$ ipython --no-banner

In [1]: import numpy as np

In [2]: from numpy import linalg as LA

In [3]: np.set_printoptions(suppress=True, linewidth=140)

In [4]: J = np.array([[1, 1, 2, 2, 3, 3, 3],
   ...:     [3, 2, 1, 3, 2, 2, 0],
   ...:     [0, 2, 2, 0, 1, 2, 3],
   ...:     [-2, -1, 1, -1, 1, 1, 3]])

In [5]: # rows and columns are dependent

In [6]: blk = np.stack([J, 3 * J, J[::-1]])

In [7]: print((blk @ J.T).shape)
(3, 4, 4)

In [8]: blk.sum(axis=0)
Out[8]: 
array([[ 2,  3,  9,  7, 13, 13, 15],
       [12, 10,  6, 12,  9, 10,  3],
       [ 3, 10,  9,  3,  6, 10, 12],
       [-7, -3,  6, -2,  7,  7, 15]])

In [9]: print(np.round(LA.norm(blk, axis=(1, 2)), 1))
[10.4 31.2 10.4]

In [10]: np.einsum("bij,cij->bc", blk, blk)
Out[10]: 
array([[108, 324,  48],
       [324, 972, 144],
       [ 48, 144, 108]])

In [11]: U, sigma, VT = LA.svd(J)

In [12]: V = VT[:(sigma > 1e-8).sum()]

In [13]: rng = np.random.default_rng(1319)

In [14]: x0 = J[2] + 4 * J[3] + rng.integers(2) * np.eye(7)[4]

In [15]: x0
Out[15]: array([-8., -2.,  6., -4.,  5.,  6., 15.])

In [16]: np.round(V.T @ V, 1) + 0
Out[16]: 
array([[ 0.4,  0.3,  0. ,  0.3,  0.1,  0.1, -0.2],
       [ 0.3,  0.7,  0.2, -0.1, -0.2,  0.1,  0. ],
       [ 0. ,  0.2,  0.2,  0. ,  0.1,  0.2,  0.3],
       [ 0.3, -0.1,  0. ,  0.4,  0.3,  0.2, -0.1],
       [ 0.1, -0.2,  0.1,  0.3,  0.4,  0.2,  0.2],
       [ 0.1,  0.1,  0.2,  0.2,  0.2,  0.2,  0.3],
       [-0.2,  0. ,  0.3, -0.1,  0.2,  0.3,  0.6]])

In [17]: print(round(float(LA.norm(x0 - V.T @ V @ x0)), 1))
0.0

In [18]: LA.matrix_rank(np.vstack([J, x0]))
Out[18]: np.int64(3)

In [19]: A = 0.7 ** np.abs(np.subtract.outer(np.arange(5), np.arange(5)))

In [20]: A.round(1)
Out[20]: 
array([[1. , 0.7, 0.5, 0.3, 0.2],
       [0.7, 1. , 0.7, 0.5, 0.3],
       [0.5, 0.7, 1. , 0.7, 0.5],
       [0.3, 0.5, 0.7, 1. , 0.7],
       [0.2, 0.3, 0.5, 0.7, 1. ]])

In [21]: w, V = LA.eig(A)

In [22]: np.round(np.sort(LA.eigvals(A @ A)), 1) + 0
Out[22]: array([0. , 0.1, 0.2, 1. , 9.6])

In [23]: U, sigma, VT = LA.svd(J)

In [24]: np.argmax(sigma[:-1] / (sigma[1:] + 1e-6)) + 1
Out[24]: np.int64(3)

In [25]: Y = U[:, :3] @ np.diag(sigma[:3]) @ VT[:3]

In [26]: Y.round(1) + 0
Out[26]: 
array([[ 1.,  1.,  2.,  2.,  3.,  3.,  3.],
       [ 3.,  2.,  1.,  3.,  2.,  2.,  0.],
       [ 0.,  2.,  2.,  0.,  1.,  2.,  3.],
       [-2., -1.,  1., -1.,  1.,  1.,  3.]])

In [27]: LA.matrix_rank(Y)
Out[27]: np.int64(3)

In [28]: print(round(LA.norm(J - Y) / LA.norm(J), 1))
0.0

In [29]: m1 = np.load("w.npy")

In [30]: m1
Out[30]: 
array([[ -7.7,  -9.4,  -4.9,  -7.1, -12. ,  -9.1],
       [  4.1,   3.9,   2.9,   3.1,   5.2,   2.9],
       [ -6.1,  -4.6,  -5.1,  -4.3,  -9.3,  -3.1],
       [  7.6,   6. ,   7.6,   5.5,  12.1,   3.4]])

In [31]: Y = np.array([[8, 4, 2], [3, 9, 8], [6, 5, 1], [8, 3, 7], [6, 0, 1], [2, 7, 2]])

In [32]: LA.matrix_rank(m1 @ Y)
Out[32]: np.int64(3)

In [33]: print(LA.matrix_rank(np.vstack([m1, Y.T])))
6

In [34]: Y @ m1
---------------------------------------------------------------------------
ValueError                                Traceback (most recent call last)
Cell In[34], line 1
----> 1 Y @ m1

ValueError: matmul: Input operand 1 has a mismatch in its core dimension 0, with gufunc signature (n?,k),(k,m?)->(n?,m?) (size 4 is different from 3)
